$ ipython --no-banner

In [1]: import numpy as np

In [2]: import numpy.linalg as la

In [3]: np.set_printoptions(precision=3, suppress=True, linewidth=100, legacy="1.25")

In [4]: def rd(a):
   ...:     return np.round(a, 3) + 0
   ...: 

In [5]: cent = np.array([[-2, 2, -1]])

In [6]: rng = np.random.default_rng(24236)

In [7]: E = rng.normal(size=(18, 1)) @ cent + np.array([5, 0, 2])

In [8]: rd(E)
Out[8]: 
array([[ 6.795, -1.795,  2.898],
       [ 3.107,  1.893,  1.054],
       [ 5.485, -0.485,  2.243],
       [ 6.511, -1.511,  2.756],
       [ 3.051,  1.949,  1.026],
       [ 5.4  , -0.4  ,  2.2  ],
       [-0.154,  5.154, -0.577],
       [ 5.973, -0.973,  2.487],
       [ 5.262, -0.262,  2.131],
       [ 3.046,  1.954,  1.023],
       [ 6.272, -1.272,  2.636],
       [ 9.083, -4.083,  4.042],
       [ 5.269, -0.269,  2.135],
       [ 4.761,  0.239,  1.88 ],
       [ 2.595,  2.405,  0.797],
       [ 4.304,  0.696,  1.652],
       [ 6.629, -1.629,  2.815],
       [ 6.364, -1.364,  2.682]])

In [9]: left, s, Vh = la.svd(E)

In [10]: np.argmax(s[:-1] / (s[1:] + 1e-6)) + 1
Out[10]: 2

In [11]: rd(s)
Out[11]: array([24.957,  7.903,  0.   ])

In [12]: out = left[:, :2] @ np.diag(s[:2]) @ Vh[:2]

In [13]: rd(np.abs(E - out).max())
Out[13]: 0.0

In [14]: la.matrix_rank(E, rtol=0.05)
Out[14]: 2

In [15]: A = np.loadtxt("a.csv", delimiter=",")

In [16]: rd(A)
Out[16]: 
array([[0.474, 0.474, 0.158],
       [0.474, 0.474, 0.158],
       [0.158, 0.158, 0.053]])

In [17]: r0, v = E[6], E[16]

In [18]: rd(r0 @ v)
Out[18]: -11.047

In [19]: p = (r0 @ v) / (r0 @ r0) * r0

In [20]: rd(la.norm(r0 + v) ** 2 + la.norm(r0 - v) ** 2)
Out[20]: 162.902

In [21]: rd((v - p) @ r0)
Out[21]: 0.0

In [22]: rd(v - p)
Out[22]: array([6.566, 0.485, 2.578])

In [23]: mat = np.load("arr.npy")

In [24]: mat
Out[24]: 
array([[ 4., -2.,  0.,  0.],
       [-2., -2., -2.,  0.],
       [ 0., -2., -9., -2.],
       [ 0.,  0., -2.,  8.]])

In [25]: rd(la.eigvalsh(mat).min())
Out[25]: -9.761

In [26]: [round(float(la.det(mat[:i, :i])), 2) + 0 for i in range(1, 5)]
Out[26]: [4.0, -12.0, 92.0, 784.0]

In [27]: out = mat / np.sqrt((mat ** 2).mean(axis=1, keepdims=True))

In [28]: rd(la.norm(out, axis=1))
Out[28]: array([2., 2., 2., 2.])

In [29]: mat - mat.mean(axis=1, keepdims=True)
Out[29]: 
array([[ 3.5 , -2.5 , -0.5 , -0.5 ],
       [-0.5 , -0.5 , -0.5 ,  1.5 ],
       [ 3.25,  1.25, -5.75,  1.25],
       [-1.5 , -1.5 , -3.5 ,  6.5 ]])

In [30]: la.matrix_rank(out) == la.matrix_rank(mat)
Out[30]: True

In [31]: data = np.loadtxt("sample6.csv", delimiter=",")

In [32]: rd(data)
Out[32]: 
array([[ 0.231, -0.139, -0.231,  0.324],
       [-0.139,  0.083,  0.139, -0.194],
       [-0.231,  0.139,  0.231, -0.324],
       [ 0.324, -0.194, -0.324,  0.454]])

In [33]: r = la.matrix_rank(data)

In [34]: r
Out[34]: 1

In [35]: ns = la.svd(data)[2][r:].T

In [36]: [int(la.matrix_rank(np.delete(data, i, axis=0))) for i in range(4)]
Out[36]: [1, 1, 1, 1]

In [37]: la.matrix_rank(data.T @ data), la.matrix_rank(data @ data.T)
Out[37]: (1, 1)

In [38]: la.cond(data) > 100
Out[38]: True

In [39]: np.argsort(-la.norm(data, axis=0).round(6), kind="stable")[:3]
Out[39]: array([3, 0, 2])

In [40]: rd(la.norm(data, 2) / la.norm(data))
Out[40]: 1.0

In [41]: [round(float(x), 3) for x in la.svd(data, compute_uv=False)[:3]]
Out[41]: [1.0, 0.0, 0.0]

In [42]: la.matrix_rank(data, rtol=0.1)
Out[42]: 1

In [43]: la.lstsq(data[:-1].T, data[-1])[2]
Out[43]: 1

In [44]: rd(np.trace(la.pinv(data) @ data))
Out[44]: 1.0

In [45]: rd(data @ la.pinv(data) @ data)
Out[45]: 
array([[ 0.231, -0.139, -0.231,  0.324],
       [-0.139,  0.083,  0.139, -0.194],
       [-0.231,  0.139,  0.231, -0.324],
       [ 0.324, -0.194, -0.324,  0.454]])

In [46]: W0 = np.loadtxt("dump.csv", delimiter=",")

In [47]: W0
Out[47]: 
array([[1., 2., 2., 0., 0.],
       [1., 3., 0., 0., 0.],
       [0., 0., 0., 0., 0.],
       [0., 0., 0., 1., 0.],
       [0., 0., 0., 2., 0.]])

In [48]: rd(la.norm(data, "nuc"))
Out[48]: 1.0

In [49]: rd(la.norm(data[3] - data[1]))
Out[49]: 0.962

In [50]: rd(la.norm(data, 2))
Out[50]: 1.0

In [51]: rd(la.norm(data, 1)), rd(la.norm(data, np.inf))
Out[51]: (1.296, 1.296)

In [52]: F = np.load("layer10.npy")

In [53]: F
Out[53]: 
array([[0.1, 0. , 1. ],
       [1. , 1.1, 2. ],
       [0. , 0. , 1.1]])

In [54]: left, s, Vh = la.svd(F)

In [55]: np.argmax(s[:-1] / (s[1:] + 1e-6)) + 1
Out[55]: 2

In [56]: out = left[:, :2] @ np.diag(s[:2]) @ Vh[:2]

In [57]: rd(out)
Out[57]: 
array([[ 0.066,  0.028,  1.001],
       [ 1.001,  1.099,  2.   ],
       [ 0.028, -0.023,  1.099]])

In [58]: la.matrix_rank(F, rtol=0.05)
Out[58]: 2

In [59]: la.matrix_rank(out)
Out[59]: 2

In [60]: rd(np.abs(F - out).max())
Out[60]: 0.034

In [61]: M = np.load("mat.npy")

In [62]: M
Out[62]: 
array([[ 1, -1, -1,  1,  1, -1, -1,  1],
       [ 1,  1,  1,  1,  1,  1,  1,  1],
       [ 1,  1, -1, -1,  1,  1, -1, -1],
       [ 1,  1,  1,  1, -1, -1, -1, -1]])

In [63]: M.mean(axis=0)
Out[63]: array([ 1. ,  0.5,  0. ,  0.5,  0.5,  0. , -0.5,  0. ])

In [64]: la.matrix_rank(M)
Out[64]: 4

In [65]: rd(la.norm(M))
Out[65]: 5.657

In [66]: np.diff(M, axis=0)
Out[66]: 
array([[ 0,  2,  2,  0,  0,  2,  2,  0],
       [ 0,  0, -2, -2,  0,  0, -2, -2],
       [ 0,  0,  2,  2, -2, -2,  0,  0]])

In [67]: M.sum(axis=1)
Out[67]: array([0, 8, 0, 0])

In [68]: M - M[0]
Out[68]: 
array([[ 0,  0,  0,  0,  0,  0,  0,  0],
       [ 0,  2,  2,  0,  0,  2,  2,  0],
       [ 0,  2,  0, -2,  0,  2,  0, -2],
       [ 0,  2,  2,  0, -2,  0,  0, -2]])

In [69]: out = M / la.norm(M, axis=1, keepdims=True)

In [70]: cov = out @ out.T

In [71]: np.degrees(np.arccos(np.clip(cov[2, 0], -1, 1)))
Out[71]: 90.0

In [72]: rd(cov[2])
Out[72]: array([0., 0., 1., 0.])

In [73]: theta = np.radians(15)

In [74]: Rm = np.eye(8)

In [75]: Rm[3, 3] = Rm[2, 2] = np.cos(theta)

In [76]: Rm[3, 2], Rm[2, 3] = -np.sin(theta), np.sin(theta)

In [77]: rd(Rm)
Out[77]: 
array([[ 1.   ,  0.   ,  0.   ,  0.   ,  0.   ,  0.   ,  0.   ,  0.   ],
       [ 0.   ,  1.   ,  0.   ,  0.   ,  0.   ,  0.   ,  0.   ,  0.   ],
       [ 0.   ,  0.   ,  0.966,  0.259,  0.   ,  0.   ,  0.   ,  0.   ],
       [ 0.   ,  0.   , -0.259,  0.966,  0.   ,  0.   ,  0.   ,  0.   ],
       [ 0.   ,  0.   ,  0.   ,  0.   ,  1.   ,  0.   ,  0.   ,  0.   ],
       [ 0.   ,  0.   ,  0.   ,  0.   ,  0.   ,  1.   ,  0.   ,  0.   ],
       [ 0.   ,  0.   ,  0.   ,  0.   ,  0.   ,  0.   ,  1.   ,  0.   ],
       [ 0.   ,  0.   ,  0.   ,  0.   ,  0.   ,  0.   ,  0.   ,  1.   ]])

In [78]: out = M @ Rm.T

In [79]: rd(la.svd(M, compute_uv=False)), rd(la.svd(out, compute_uv=False))
Out[79]: (array([2.828, 2.828, 2.828, 2.828]), array([2.828, 2.828, 2.828, 2.828]))

In [80]: rd(out)
Out[80]: 
array([[ 1.   , -1.   , -0.707,  1.225,  1.   , -1.   , -1.   ,  1.   ],
       [ 1.   ,  1.   ,  1.225,  0.707,  1.   ,  1.   ,  1.   ,  1.   ],
       [ 1.   ,  1.   , -1.225, -0.707,  1.   ,  1.   , -1.   , -1.   ],
       [ 1.   ,  1.   ,  1.225,  0.707, -1.   , -1.   , -1.   , -1.   ]])

In [81]: W1 = np.array([[-2, 3],
    ...:     [1, 0],
    ...:     [2, -1],
    ...:     [3, 3],
    ...:     [-3, -2],
    ...:     [-3, 0],
    ...:     [3, -3],
    ...:     [0, -1]])

In [82]: c = np.array([0, 0])

In [83]: hid = np.maximum(M @ W1 + c, 0)

In [84]: hid
Out[84]: 
array([[ 0,  7],
       [ 1,  0],
       [ 0,  3],
       [ 7, 11]])

In [85]: (hid > 0).mean(axis=0)
Out[85]: array([0.5 , 0.75])

In [86]: cent = np.array([[-1, -2, -1], [-1, 3, 2]])

In [87]: (hid @ cent).round(6).argmax(axis=1)
Out[87]: array([1, 0, 1, 1])

In [88]: W1 @ cent
Out[88]: 
array([[ -1,  13,   8],
       [ -1,  -2,  -1],
       [ -1,  -7,  -4],
       [ -6,   3,   3],
       [  5,   0,  -1],
       [  3,   6,   3],
       [  0, -15,  -9],
       [  1,  -3,  -2]])

In [89]: hid @ cent
Out[89]: 
array([[ -7,  21,  14],
       [ -1,  -2,  -1],
       [ -3,   9,   6],
       [-18,  19,  15]])
